% ipython --no-banner

In [1]: import numpy as np

In [2]: np.set_printoptions(suppress=True, linewidth=100)

In [3]: def rnd(a):
   ...:     return np.round(a, 2) + 0
   ...: 

In [4]: feats = 0.7 ** np.abs(np.subtract.outer(np.arange(3), np.arange(3)))

In [5]: rnd(feats)
Out[5]: 
array([[1.  , 0.7 , 0.49],
       [0.7 , 1.  , 0.7 ],
       [0.49, 0.7 , 1.  ]])

In [6]: # symmetric, so the eigenvalues are real

In [7]: ev, V = np.linalg.eigh(feats)

In [8]: x = np.array([2, 0, -1])

In [9]: print(rnd(np.linalg.eigvalsh(feats[1:, 1:])))
[0.3 1.7]

In [10]: rnd(V * np.maximum(ev, 0) @ V.T)
Out[10]: 
array([[1.  , 0.7 , 0.49],
       [0.7 , 1.  , 0.7 ],
       [0.49, 0.7 , 1.  ]])

In [11]: print(x @ feats @ x)
3.04

In [12]: def softmax(z):
    ...:     e = np.exp(z - z.max(axis=-1, keepdims=True))
    ...:     return e / e.sum(axis=-1, keepdims=True)
    ...: 

In [13]: rnd(softmax(feats[1] + -2))
Out[13]: array([0.3, 0.4, 0.3])

In [14]: rnd(softmax(feats[1]))
Out[14]: array([0.3, 0.4, 0.3])

In [15]: scores = feats @ feats.T / np.sqrt(3)

In [16]: softmax(scores).round(6).argmax(axis=1)
Out[16]: array([1, 1, 1])

In [17]: rnd(softmax(scores + np.triu(np.full(scores.shape, -np.inf), 1)))
Out[17]: 
array([[1.  , 0.  , 0.  ],
       [0.47, 0.53, 0.  ],
       [0.3 , 0.35, 0.35]])

In [18]: x = np.ones(3)

In [19]: for _ in range(6):
    ...:     x = feats @ x
    ...:     x /= np.linalg.norm(x)
    ...:     print(round(x @ feats @ x, 2))
    ...: 
2.26
2.26
2.26
2.26
2.26
2.26

In [20]: rnd(x)
Out[20]: array([0.56, 0.62, 0.56])

In [21]: ev, V = np.linalg.eigh(feats)

In [22]: ev.sum(), np.trace(feats)
Out[22]: (np.float64(3.0), np.float64(3.0))

In [23]: np.unique(ev.round(6) + 0, return_counts=True)[1]
Out[23]: array([1, 1, 1])

In [24]: (ev > 1e-8).sum(), (ev < -1e-8).sum()
Out[24]: (np.int64(3), np.int64(0))

In [25]: rnd(np.linalg.svd(feats, compute_uv=False))
Out[25]: array([2.26, 0.51, 0.23])

In [26]: rnd(np.linalg.eigvalsh(feats @ feats))
Out[26]: array([0.05, 0.26, 5.13])

In [27]: rnd(V.T @ V)
Out[27]: 
array([[1., 0., 0.],
       [0., 1., 0.],
       [0., 0., 1.]])

In [28]: rnd(V @ np.diag(ev) @ V.T)
Out[28]: 
array([[1.  , 0.7 , 0.49],
       [0.7 , 1.  , 0.7 ],
       [0.49, 0.7 , 1.  ]])

In [29]: ev, V = np.linalg.eig(feats)

In [30]: rnd(np.prod(ev))
Out[30]: np.float64(0.26)

In [31]: rnd(np.sort(np.linalg.eigvals(feats.T)))
Out[31]: array([0.23, 0.51, 2.26])

In [32]: K = np.loadtxt("x.csv", delimiter=",")

In [33]: K
Out[33]: 
array([[ -1.47,   4.97,  -0.66],
       [ 10.72,  11.71,  16.24],
       [ -9.27,   1.48,  -2.51],
       [  7.19,   1.09,   4.11],
       [  7.79,  -4.53,  -3.23],
       [ 15.31,   1.57,  -0.57],
       [ -1.6 ,   9.79,  -8.56],
       [ 19.44,   0.93,   6.2 ],
       [  3.88,   1.67,  -2.51],
       [  3.75,  -5.81, -10.48],
       [-16.5 ,  -4.6 , -10.72],
       [  3.3 ,  -6.17,  -9.77],
       [ -6.19,   9.7 ,   6.74],
       [ -5.13,   5.51,  -7.69],
       [ 16.19,  -1.95,   0.85],
       [ -1.49,  -5.42,  -7.7 ],
       [-12.49,   2.32,   5.4 ],
       [  6.75,   1.48,   7.22],
       [ -2.48,  -5.  ,   4.45],
       [ -8.25,  -4.95,   2.03],
       [-10.5 ,  -7.84,  -9.05],
       [  4.93,  -5.95,   1.26],
       [  5.28, -15.44, -10.05],
       [  4.75,  -1.65,  -1.3 ],
       [-10.74,  -7.97,  -9.3 ],
       [  3.41,  13.48,   9.99]])

In [34]: Uu, sig, VT = np.linalg.svd(K, full_matrices=False)

In [35]: rnd(VT @ VT.T)
Out[35]: 
array([[1., 0., 0.],
       [0., 1., 0.],
       [0., 0., 1.]])

In [36]: rnd(np.abs(VT[0]))
Out[36]: array([0.75, 0.37, 0.55])

In [37]: rnd(Uu.T @ K @ VT.T)
Out[37]: 
array([[51.65,  0.  ,  0.  ],
       [ 0.  , 39.92,  0.  ],
       [ 0.  ,  0.  , 21.33]])

In [38]: rnd(np.sqrt((sig ** 2).sum())), rnd(np.linalg.norm(K))
Out[38]: (np.float64(68.68), np.float64(68.68))

In [39]: print(rnd(sig))
[51.65 39.92 21.33]

In [40]: Uu.shape, sig.shape, VT.shape
Out[40]: ((26, 3), (3,), (3, 3))

In [41]: basis = K[[15, 5]].astype(float)

In [42]: for _ in range(5):
    ...:     z = np.linalg.norm(K[:, None] - basis, axis=-1).argmin(axis=1)
    ...:     basis = np.array([K[z == j].mean(axis=0) for j in range(2)])
    ...: 

In [43]: z
Out[43]: array([0, 1, 0, 1, 0, 1, 0, 1, 0, 0, 0, 0, 0, 0, 1, 0, 0, 1, 0, 0, 0, 0, 0, 0, 0, 1])

In [44]: np.bincount(z)
Out[44]: array([19,  7])

In [45]: D = np.linalg.norm(K[:, None] - K[None], axis=-1)

In [46]: np.unravel_index(D.round(6).argmax(), D.shape)
Out[46]: (np.int64(1), np.int64(10))

In [47]: np.flatnonzero(D[2] < D.mean() / 2)
Out[47]: array([ 2, 13, 19])

In [48]: D[2].round(6).argsort(kind="stable")[:4]
Out[48]: array([ 2, 13, 19, 16])

In [49]: np.linalg.matrix_rank(D ** 2)
Out[49]: np.int64(5)

In [50]: rng = np.random.default_rng(9234)

In [51]: z = rng.permutation(3)

In [52]: Y = K[:, z] * rng.choice([-1, 1], 3)

In [53]: Y
Out[53]: 
array([[  1.47,  -4.97,   0.66],
       [-10.72, -11.71, -16.24],
       [  9.27,  -1.48,   2.51],
       [ -7.19,  -1.09,  -4.11],
       [ -7.79,   4.53,   3.23],
       [-15.31,  -1.57,   0.57],
       [  1.6 ,  -9.79,   8.56],
       [-19.44,  -0.93,  -6.2 ],
       [ -3.88,  -1.67,   2.51],
       [ -3.75,   5.81,  10.48],
       [ 16.5 ,   4.6 ,  10.72],
       [ -3.3 ,   6.17,   9.77],
       [  6.19,  -9.7 ,  -6.74],
       [  5.13,  -5.51,   7.69],
       [-16.19,   1.95,  -0.85],
       [  1.49,   5.42,   7.7 ],
       [ 12.49,  -2.32,  -5.4 ],
       [ -6.75,  -1.48,  -7.22],
       [  2.48,   5.  ,  -4.45],
       [  8.25,   4.95,  -2.03],
       [ 10.5 ,   7.84,   9.05],
       [ -4.93,   5.95,  -1.26],
       [ -5.28,  15.44,  10.05],
       [ -4.75,   1.65,   1.3 ],
       [ 10.74,   7.97,   9.3 ],
       [ -3.41, -13.48,  -9.99]])

In [54]: Uu, _, VT = np.linalg.svd(K.T @ Y)

In [55]: rnd(np.linalg.lstsq(K, Y)[0])
Out[55]: 
array([[-1.,  0.,  0.],
       [ 0., -1.,  0.],
       [ 0.,  0., -1.]])

In [56]: z
Out[56]: array([0, 1, 2])

In [57]: x = np.array([0, 1, 5])

In [58]: rhs = K @ x

In [59]: rnd(np.linalg.pinv(K) @ K)
Out[59]: 
array([[1., 0., 0.],
       [0., 1., 0.],
       [0., 0., 1.]])

In [60]: rhs = rhs + 0.05 * rng.normal(size=26)

In [61]: rnd(rhs)
Out[61]: 
array([  1.61,  92.96, -11.11,  21.6 , -20.62,  -1.35, -32.93,  31.85, -10.8 , -58.23, -58.2 ,
       -55.06,  43.38, -33.05,   2.3 , -43.95,  29.31,  37.54,  17.29,   5.28, -53.15,   0.35,
       -65.69,  -8.14, -54.45,  63.45])

In [62]: beta, *_ = np.linalg.lstsq(K, rhs)

In [63]: rnd(K.T @ (rhs - K @ beta))
Out[63]: array([0., 0., 0.])

In [64]: rnd(np.linalg.norm(rhs - K @ beta))
Out[64]: np.float64(0.26)

In [65]: [round(float(np.linalg.norm(np.linalg.solve(K.T @ K + lam * np.eye(3), K.T @ rhs))), 2) for lam in (0, 1, 10, 100)]
Out[65]: [5.1, 5.1, 5.05, 4.67]

In [66]: rnd(beta)
Out[66]: array([0., 1., 5.])

In [67]: print(beta.round())
[-0.  1.  5.]

In [68]: mat = np.load("a.npy")

In [69]: mat
Out[69]: 
array([[  1,  -3,   9, -27],
       [  1,  -2,   4,  -8],
       [  1,  -1,   1,  -1],
       [  1,   0,   0,   0]])

In [70]: print(round(np.log10(np.linalg.cond(mat))))
2

In [71]: T = np.stack([mat, -1 * mat, mat[::-1]])

In [72]: np.einsum("bij,cij->bc", T, T)
Out[72]: 
array([[ 910, -910,   32],
       [-910,  910,  -32],
       [  32,  -32,  910]])

In [73]: (T @ mat.T).shape
Out[73]: (3, 4, 4)

In [74]: T.sum(axis=0)
Out[74]: 
array([[  1,   0,   0,   0],
       [  1,  -1,   1,  -1],
       [  1,  -2,   4,  -8],
       [  1,  -3,   9, -27]])

In [75]: np.linalg.matrix_rank(T)
Out[75]: array([4, 4, 4])

In [76]: z = rng.permutation(4)

In [77]: z
Out[77]: array([2, 1, 3, 0])

In [78]: Y = mat[z][:, z]

In [79]: print(np.trace(Y))
0

In [80]: rnd(np.sort(np.abs(np.linalg.eigvals(Y))))
Out[80]: array([0.74, 0.74, 4.66, 4.66])

In [81]: rnd(np.linalg.det(Y)), rnd(np.linalg.det(mat[z]))
Out[81]: (np.float64(12.0), np.float64(12.0))

In [82]: Uu, sig, VT = np.linalg.svd(mat)

In [83]: print(rnd(sig))
[30.07  2.24  0.92  0.19]

In [84]: np.argmax(sig[:-1] / (sig[1:] + 1e-6)) + 1
Out[84]: np.int64(1)

In [85]: Y = Uu[:, :1] @ np.diag(sig[:1]) @ VT[:1]

In [86]: rnd(np.abs(mat - Y).max())
Out[86]: np.float64(1.03)

In [87]: print(np.linalg.matrix_rank(Y))
1

In [88]: np.linalg.matrix_rank(mat, rtol=0.05)
Out[88]: np.int64(2)

In [89]: rnd(np.linalg.norm(mat - Y, 2)), rnd(sig[1])
Out[89]: (np.float64(2.24), np.float64(2.24))
